% python3 -q
>>> import numpy as np
>>> np.set_printoptions(precision=3, suppress=True, linewidth=140)
>>> other = np.array([[-4, 4, 4, 4, 2, 3, 5, 4, 3, -3, 4],
...     [-3, 3, -4, 4, 3, 2, 1, -4, 0, 5, -4],
...     [-5, 4, 1, -3, -3, 3, 1, 5, -1, 5, 5],
...     [-1, -2, 0, 4, -5, 1, -3, 1, 2, 0, 4],
...     [-3, 4, 1, 1, -1, 4, -2, -5, 0, 1, -3],
...     [-4, 3, -2, 4, -2, 5, 0, -1, 4, 0, -2],
...     [-4, 0, 3, -4, -2, -3, 5, 4, 0, 2, -2],
...     [4, 2, 2, -1, -1, -4, 1, 1, -4, 1, 4],
...     [1, -5, 5, -4, -1, -5, 1, 0, 4, -4, 3],
...     [-4, 4, 0, 4, 0, 0, -1, -4, 4, 3, 4],
...     [0, 5, 2, 4, 5, 4, 5, 2, -5, -5, 3]])
>>> A = other + other.T
>>> A
array([[-8,  1, -1,  3, -1, -1,  1,  8,  4, -7,  4],
       [ 1,  6,  0,  2,  7,  5,  1, -2, -5,  9,  1],
       [-1,  0,  2, -3, -2,  1,  4,  7,  4,  5,  7],
       [ 3,  2, -3,  8, -4,  5, -7,  0, -2,  4,  8],
       [-1,  7, -2, -4, -2,  2, -4, -6, -1,  1,  2],
       [-1,  5,  1,  5,  2, 10, -3, -5, -1,  0,  2],
       [ 1,  1,  4, -7, -4, -3, 10,  5,  1,  1,  3],
       [ 8, -2,  7,  0, -6, -5,  5,  2, -4, -3,  6],
       [ 4, -5,  4, -2, -1, -1,  1, -4,  8,  0, -2],
       [-7,  9,  5,  4,  1,  0,  1, -3,  0,  6, -1],
       [ 4,  1,  7,  8,  2,  2,  3,  6, -2, -1,  6]])
>>> print(np.round(np.linalg.eigvalsh(A).min(), 3))
-17.134
>>> np.all(np.linalg.eigvalsh(A) > 0)
np.False_
>>> F = np.array([[-0.3, 0.3, 2.9, 0.8, 1.3, 0.6, -1.5, -0.2, 1.4, 1.3, 1.3, 0.9],
...     [1.4, 0.1, 0.3, 0.6, 2.0, 1.7, -0.1, 0.7, 0.9, 0.6, 0.4, 2.0],
...     [2.1, 1.1, 0.2, 0.0, 0.0, 1.3, -1.8, 1.5, -0.5, 0.1, 0.1, 0.6],
...     [-0.7, -0.3, -0.2, -0.3, -0.9, 1.2, 1.6, -1.1, 0.8, 0.0, 0.2, -0.5],
...     [-1.0, -0.2, -0.9, 0.0, 1.5, 0.9, 0.1, -0.5, 0.0, 0.7, 0.1, -0.5],
...     [-0.5, 0.0, -0.2, 1.0, -0.2, -0.8, 0.8, -1.1, -0.2, -0.9, -0.8, 1.7],
...     [0.5, 0.8, 0.8, -0.4, 0.9, -2.0, 0.6, 0.9, -0.6, 0.5, -0.2, -0.1]])
>>> rng = np.random.default_rng(177233)
>>> F[2] = F[6] + 0.05 * rng.normal(size=12)
>>> print(F)
[[-0.3    0.3    2.9    0.8    1.3    0.6   -1.5   -0.2    1.4    1.3    1.3    0.9  ]
 [ 1.4    0.1    0.3    0.6    2.     1.7   -0.1    0.7    0.9    0.6    0.4    2.   ]
 [ 0.508  0.841  0.721 -0.303  0.954 -1.986  0.532  0.853 -0.598  0.51  -0.157 -0.092]
 [-0.7   -0.3   -0.2   -0.3   -0.9    1.2    1.6   -1.1    0.8    0.     0.2   -0.5  ]
 [-1.    -0.2   -0.9    0.     1.5    0.9    0.1   -0.5    0.     0.7    0.1   -0.5  ]
 [-0.5    0.    -0.2    1.    -0.2   -0.8    0.8   -1.1   -0.2   -0.9   -0.8    1.7  ]
 [ 0.5    0.8    0.8   -0.4    0.9   -2.     0.6    0.9   -0.6    0.5   -0.2   -0.1  ]]
>>> other = F + rng.integers(-2, 3, (7, 6)) @ rng.integers(-2, 3, (6, 12))
>>> other
array([[  1.7  ,   2.3  ,  -1.1  ,   1.8  ,  -3.7  ,  -3.4  ,  -5.5  ,   5.8  ,   1.4  ,   9.3  ,  12.3  ,   3.9  ],
       [ -0.6  ,   0.1  ,   5.3  ,  -4.4  ,   2.   ,   5.7  ,   6.9  ,  -2.3  ,  -1.1  ,  -7.4  ,  -5.6  ,   1.   ],
       [ -3.492,   4.841,  -4.279,  -5.303,   3.954,   4.014,   6.532,   0.853,   1.402,  -1.49 ,  -7.157,   2.908],
       [ -0.7  ,   5.7  ,  -6.2  ,   8.7  ,   4.1  ,  -3.8  ,  -1.4  ,  -0.1  ,   6.8  ,  -3.   ,  -7.8  ,  -3.5  ],
       [ -3.   ,  -4.2  ,   3.1  ,  -6.   ,  -4.5  ,   9.9  ,  12.1  ,   3.5  ,   0.   ,  -2.3  ,   7.1  ,   6.5  ],
       [  1.5  ,   4.   ,  -3.2  ,  14.   ,   3.8  ,  -8.8  ,  -4.2  ,  -0.1  ,   5.8  ,  -4.9  ,  -6.8  ,  -3.3  ],
       [ -0.5  ,  -1.2  ,   8.8  ,   6.6  ,  -3.1  ,  -3.   ,   5.6  ,   1.9  ,   2.4  , -11.5  ,   3.8  ,  -0.1  ]])
>>> np.round(np.linalg.svd(other - F, compute_uv=False), 3) + 0
array([32.969, 25.014, 20.103, 13.03 ,  4.026,  2.285,  0.   ])
>>> other - F
array([[  2.,   2.,  -4.,   1.,  -5.,  -4.,  -4.,   6.,   0.,   8.,  11.,   3.],
       [ -2.,   0.,   5.,  -5.,   0.,   4.,   7.,  -3.,  -2.,  -8.,  -6.,  -1.],
       [ -4.,   4.,  -5.,  -5.,   3.,   6.,   6.,   0.,   2.,  -2.,  -7.,   3.],
       [  0.,   6.,  -6.,   9.,   5.,  -5.,  -3.,   1.,   6.,  -3.,  -8.,  -3.],
       [ -2.,  -4.,   4.,  -6.,  -6.,   9.,  12.,   4.,   0.,  -3.,   7.,   7.],
       [  2.,   4.,  -3.,  13.,   4.,  -8.,  -5.,   1.,   6.,  -4.,  -6.,  -5.],
       [ -1.,  -2.,   8.,   7.,  -4.,  -1.,   5.,   1.,   3., -12.,   4.,   0.]])
